$ python3 -q
>>> import numpy as np
>>> import numpy.linalg as la
>>> np.set_printoptions(suppress=True, linewidth=200)
>>> def rd(a):
...     return np.round(a, 2) + 0
... 
>>> mat = np.loadtxt("out17.csv", delimiter=",")
>>> rd(mat)
array([[0.45, 0.36, 0.18],
       [0.09, 0.45, 0.45],
       [0.09, 0.36, 0.55]])
>>> # rows sum to 1
>>> hat = np.triu(np.array([[-1, -3, 2], [-2, 0, -3], [1, -1, -1]]), 1) + np.eye(3)
>>> other = hat @ mat @ la.inv(hat)
>>> rd(la.det(other))
np.float64(0.03)
>>> rd(other)
array([[ 0.36,  0.82,  1.64],
       [-0.18, -1.18, -4.36],
       [ 0.09,  0.64,  2.27]])
>>> la.matrix_rank(other)
np.int64(3)
>>> J = np.load("layer4.npy")
>>> J
array([[ 0, -4, -1],
       [ 1, -3,  0],
       [ 2, -2,  1],
       [ 0, -4, -1],
       [ 1, -3,  0],
       [-1, -5, -2]])
>>> # column 1 dominates
>>> rd(np.einsum("ii->", mat))
np.float64(1.45)
>>> rd(la.det(mat[::-1]))
np.float64(-0.03)
>>> rd(la.eigvals(mat).sum().real)
np.float64(1.45)
>>> rd(la.det(2 * mat)), rd(la.det(mat))
(np.float64(0.26), np.float64(0.03))
>>> rd(la.det(mat.T))
np.float64(0.03)
>>> rd(np.poly(mat))
array([ 1.  , -1.45,  0.49, -0.03])
>>> t3 = np.stack([J, -2 * J, J[::-1]])
>>> np.einsum("bij,cij->bc", t3, t3)
array([[  93, -186,   78],
       [-186,  372, -156],
       [  78, -156,   93]])
>>> (t3 @ J.T).shape
(3, 6, 6)
>>> t3.shape
(3, 6, 3)
>>> U, sig, Vh = la.svd(J)
>>> vecs = Vh[:(sig > 1e-8).sum()]
>>> rng = np.random.default_rng(755405)
>>> vec = J[2] + 3 * J[0] + rng.integers(2) * np.eye(3)[0]
>>> vec
array([  3., -14.,  -2.])
>>> la.matrix_rank(np.vstack([J, vec]))
np.int64(3)
>>> rd(np.diag(vecs.T @ vecs))
array([0.65, 0.96, 0.38])
>>> np.allclose(vecs.T @ vecs @ vec, vec)
False
>>> la.lstsq(J[:-1].T, J[-1])[2]
np.int32(2)
>>> np.allclose(J[:-1].T @ la.lstsq(J[:-1].T, J[-1])[0], J[-1])
True
>>> rd(np.trace(la.pinv(J) @ J))
np.float64(2.0)
>>> np.unique(J.round(6), axis=0).shape
(4, 3)
>>> feats = np.load("block15.npy")
>>> rd(feats)
array([[ 3.08, -0.48,  1.98,  0.98, -1.76, -1.08, -0.91],
       [-0.48,  1.91,  0.19, -0.47, -0.82,  0.36, -0.54],
       [ 1.98,  0.19,  3.32,  0.86, -0.61, -1.53, -0.56],
       [ 0.98, -0.47,  0.86,  4.08,  0.24, -1.43,  1.63],
       [-1.76, -0.82, -0.61,  0.24,  2.77,  1.22,  0.66],
       [-1.08,  0.36, -1.53, -1.43,  1.22,  3.43, -0.46],
       [-0.91, -0.54, -0.56,  1.63,  0.66, -0.46,  5.41]])
>>> # symmetric
>>> evals, vecs = la.eigh(feats)
>>> vec = np.array([-2, 4, 1, 5, 4, -1, 2])
>>> rd(vecs * np.maximum(evals, 0) @ vecs.T)
array([[ 3.08, -0.48,  1.98,  0.98, -1.76, -1.08, -0.91],
       [-0.48,  1.91,  0.19, -0.47, -0.82,  0.36, -0.54],
       [ 1.98,  0.19,  3.32,  0.86, -0.61, -1.53, -0.56],
       [ 0.98, -0.47,  0.86,  4.08,  0.24, -1.43,  1.63],
       [-1.76, -0.82, -0.61,  0.24,  2.77,  1.22,  0.66],
       [-1.08,  0.36, -1.53, -1.43,  1.22,  3.43, -0.46],
       [-0.91, -0.54, -0.56,  1.63,  0.66, -0.46,  5.41]])
>>> rd(np.sort(np.abs(la.eigvals(feats))))
array([0., 2., 2., 2., 3., 7., 8.])
>>> np.allclose(feats, feats.T)
True
>>> assert feats == feats.T
Traceback (most recent call last):
  File "<python-input-45>", line 1, in <module>
    assert feats == feats.T
           ^^^^^^^^^^^^^^^^
ValueError: The truth value of an array with more than one element is ambiguous. Use a.any() or a.all()
>>> feats.inv()
Traceback (most recent call last):
  File "<python-input-46>", line 1, in <module>
    feats.inv()
    ^^^^^^^^^
AttributeError: 'numpy.ndarray' object has no attribute 'inv'
>>> rd(np.abs(la.eigvals(feats)).max())
np.float64(8.0)
>>> rd(la.det(feats))
np.float64(0.0)
>>> u = np.array([0, -2, -1])
>>> M = 5 * np.eye(3) + np.outer(u, u)
>>> M
array([[5., 0., 0.],
       [0., 9., 2.],
       [0., 2., 6.]])
>>> # 2 groups of indices that never mix
>>> vec = np.ones(3)
>>> for _ in range(3):
...     vec = M @ vec
...     vec /= la.norm(vec)
...     print(round(vec @ M @ vec, 2))
... 
9.29
9.8
9.95
>>> rd(vec)
array([0.09, 0.87, 0.48])
>>> vec = np.array([-2, 2, 1])
>>> target = M @ vec
>>> beta, lr = np.zeros(3), 1 / la.norm(M, 2) ** 2
>>> for i in range(150):
...     beta -= lr * M.T @ (M @ beta - target)
...     if i % 50 == 0: print(i, round(la.norm(M @ beta - target), 2))
... 
0 7.5
50 0.0
100 0.0
>>> rd(la.cond(M))
np.float64(2.0)
>>> rd(beta)
array([-2.,  2.,  1.])
>>> Lm = la.cholesky(M)
>>> rd(M / np.sqrt(np.outer(np.diag(M), np.diag(M))))
array([[1.  , 0.  , 0.  ],
       [0.  , 1.  , 0.27],
       [0.  , 0.27, 1.  ]])
>>> rd(Lm)
array([[2.24, 0.  , 0.  ],
       [0.  , 3.  , 0.  ],
       [0.  , 0.67, 2.36]])
>>> rd(np.diag(Lm) ** 2)
array([5.  , 9.  , 5.56])
>>> la.eigvalsh(M).min() > 0
np.True_
>>> Q, Rm = la.qr(M)
>>> rd(Q.T @ Q)
array([[1., 0., 0.],
       [0., 1., 0.],
       [0., 0., 1.]])
>>> arr = np.loadtxt("test10.csv", delimiter=",")
>>> rd(arr)
array([[ 2.54,  4.46,  3.51],
       [ 1.54,  5.46,  3.18],
       [ 5.52,  1.48,  4.51],
       [-0.61,  7.61,  2.46],
       [ 7.15, -0.15,  5.05],
       [-2.13,  9.13,  1.96],
       [ 9.36, -2.36,  5.79],
       [ 2.46,  4.54,  3.49],
       [ 5.57,  1.43,  4.52],
       [ 2.74,  4.26,  3.58],
       [ 4.64,  2.36,  4.21],
       [ 3.48,  3.52,  3.83],
       [ 2.  ,  5.  ,  3.33],
       [ 3.85,  3.15,  3.95],
       [ 5.39,  1.61,  4.46],
       [ 5.12,  1.88,  4.37],
       [ 8.91, -1.91,  5.64],
       [ 7.04, -0.04,  5.01],
       [-2.79,  9.79,  1.74],
       [ 0.57,  6.43,  2.86],
       [ 4.81,  2.19,  4.27],
       [ 3.54,  3.46,  3.85],
       [ 5.22,  1.78,  4.41],
       [ 3.84,  3.16,  3.95],
       [ 5.68,  1.32,  4.56],
       [ 3.15,  3.85,  3.72],
       [ 8.75, -1.75,  5.58],
       [ 1.  ,  6.  ,  3.  ],
       [-1.98,  8.98,  2.01],
       [ 8.67, -1.67,  5.56],
       [ 3.01,  3.99,  3.67],
       [ 0.12,  6.88,  2.71]])
>>> # null space of dimension 1
>>> labels = arr[:, 1] > np.median(arr[:, 1])
>>> u = arr[labels].mean(axis=0) - arr[~labels].mean(axis=0)
>>> ((arr - arr.mean(axis=0)) @ u > 0).astype(int)
array([1, 1, 0, 1, 0, 1, 0, 1, 0, 1, 0, 1, 1, 0, 0, 0, 0, 0, 1, 1, 0, 1, 0, 0, 0, 1, 0, 1, 1, 0, 1, 1])
>>> rd(u)
array([-5.05,  5.05, -1.68])
>>> Z = arr[[30, 11]].astype(float)
>>> for _ in range(3):
...     labels = la.norm(arr[:, None] - Z, axis=-1).argmin(axis=1)
...     Z = np.array([arr[labels == j].mean(axis=0) for j in range(2)])
... 
>>> labels
array([0, 0, 1, 0, 1, 0, 1, 0, 1, 0, 1, 1, 0, 1, 1, 1, 1, 1, 0, 0, 1, 1, 1, 1, 1, 0, 1, 0, 0, 1, 0, 0])
>>> rd(Z[1] - Z[0])
array([ 5.09, -5.09,  1.7 ])
>>> np.bincount(labels)
array([14, 18])
>>> rd(Z)
array([[0.83, 6.17, 2.94],
       [5.92, 1.08, 4.64]])
>>> other = np.array([[2, 2], [3, 0], [3, 2]])
>>> la.matrix_rank(np.vstack([Z, other.T]))
np.int64(3)
>>> rd(other.T @ Z.T)
array([[29.  , 29.  ],
       [ 7.55, 21.12]])
>>> rd(np.einsum("ik,kj->ij", Z, other))
array([[29.  ,  7.55],
       [29.  , 21.12]])
>>> rd(np.einsum("ij->j", Z))
array([6.75, 7.25, 7.58])
>>> rd(np.einsum("ij,ij->i", Z, Z))
array([47.42, 57.72])
>>> la.matrix_rank(Z @ other)
np.int64(2)
>>> r = la.matrix_rank(arr)
>>> r
np.int64(2)
>>> ns = la.svd(arr)[2][r:].T
>>> np.allclose(arr @ ns, 0)
True
>>> rd(ns @ ns.T)
array([[ 0.31,  0.16, -0.43],
       [ 0.16,  0.09, -0.23],
       [-0.43, -0.23,  0.6 ]])
>>> D = la.norm(arr[:, None] - arr[None], axis=-1)
>>> rd(D[:5, :5])
array([[ 0.  ,  1.45,  4.34,  4.58,  6.7 ],
       [ 1.45,  0.  ,  5.79,  3.13,  8.15],
       [ 4.34,  5.79,  0.  ,  8.91,  2.37],
       [ 4.58,  3.13,  8.91,  0.  , 11.28],
       [ 6.7 ,  8.15,  2.37, 11.28,  0.  ]])
>>> D.mean(axis=1).argmax()
np.int64(18)
>>> np.flatnonzero(D[16] < D.mean() / 2)
array([ 4,  6, 16, 26, 29])
>>> np.unravel_index(D.round(6).argmax(), D.shape)
(np.int64(6), np.int64(18))
>>> D[16].round(6).argsort(kind="stable")[:4]
array([16, 26, 29,  6])
>>> la.matrix_rank(D ** 2)
np.int64(3)
>>> D.shape
(32, 32)
>>> (D + 1e9 * np.eye(32)).round(6).argmin(axis=1)
array([ 7, 12,  8, 31, 17, 28, 16,  0,  2,  0, 20, 21,  7, 23,  2, 22, 26,  4,  5, 27, 10, 11, 15, 13,  8, 30, 29, 19,  5, 26, 25, 19])
>>> E = np.loadtxt("mat.csv", delimiter=",")
>>> E
array([[-0.15,  0.18,  0.42, -0.03,  0.32,  0.27],
       [-0.05,  0.08,  0.1 ,  0.24,  0.13,  0.09],
       [-0.01,  1.5 ,  2.92,  0.01,  2.85,  1.44],
       [ 0.04, -1.21, -2.58,  0.1 , -2.65, -1.33],
       [ 0.01,  2.06,  4.15, -0.03,  4.23,  2.1 ],
       [ 0.09, -2.59, -4.79, -0.2 , -4.87, -2.41],
       [-0.22, -0.76, -1.26,  0.02, -1.42, -0.65],
       [ 0.11,  0.89,  1.71, -0.05,  1.65,  0.71],
       [ 0.07,  0.3 ,  0.57, -0.04,  0.45,  0.23],
       [ 0.05,  0.87,  1.92,  0.07,  2.  ,  0.85],
       [-0.12, -0.6 , -0.86, -0.04, -0.99, -0.39],
       [-0.04, -2.04, -4.61,  0.01, -4.38, -2.29],
       [ 0.07, -0.12, -0.01,  0.1 , -0.12, -0.21],
       [ 0.08, -0.54, -1.38,  0.03, -1.43, -0.81],
       [ 0.07,  0.24,  0.36, -0.06,  0.13,  0.12],
       [ 0.  ,  0.06, -0.12,  0.04,  0.  , -0.05],
       [ 0.05, -0.69, -1.58,  0.01, -1.69, -0.91],
       [ 0.08, -0.83, -1.63,  0.01, -1.58, -0.74],
       [ 0.02,  1.39,  2.92, -0.08,  2.82,  1.49],
       [ 0.07, -0.94, -1.72, -0.23, -1.86, -0.93],
       [-0.01,  0.48,  0.83, -0.11,  0.86,  0.5 ],
       [ 0.06, -0.44, -0.65, -0.04, -0.57, -0.24],
       [ 0.02,  0.78,  1.39,  0.02,  1.3 ,  0.54],
       [ 0.05,  0.62,  1.28, -0.1 ,  1.28,  0.64],
       [-0.19,  0.79,  1.35, -0.1 ,  1.42,  0.59]])
>>> C2 = np.cov(E, rowvar=False)
>>> rd(np.corrcoef(E.T))
array([[ 1.  , -0.06, -0.06, -0.11, -0.06, -0.08],
       [-0.06,  1.  ,  0.99,  0.1 ,  1.  ,  0.99],
       [-0.06,  0.99,  1.  ,  0.07,  1.  ,  1.  ],
       [-0.11,  0.1 ,  0.07,  1.  ,  0.08,  0.06],
       [-0.06,  1.  ,  1.  ,  0.08,  1.  ,  1.  ],
       [-0.08,  0.99,  1.  ,  0.06,  1.  ,  1.  ]])
>>> np.argsort(-E.std(axis=0).round(6), kind="stable")
array([2, 4, 1, 5, 3, 0])
>>> np.argwhere(np.triu(np.abs(np.corrcoef(E.T)) > 0.8, 1))
array([[1, 2],
       [1, 4],
       [1, 5],
       [2, 4],
       [2, 5],
       [4, 5]])
>>> C2.shape
(6, 6)
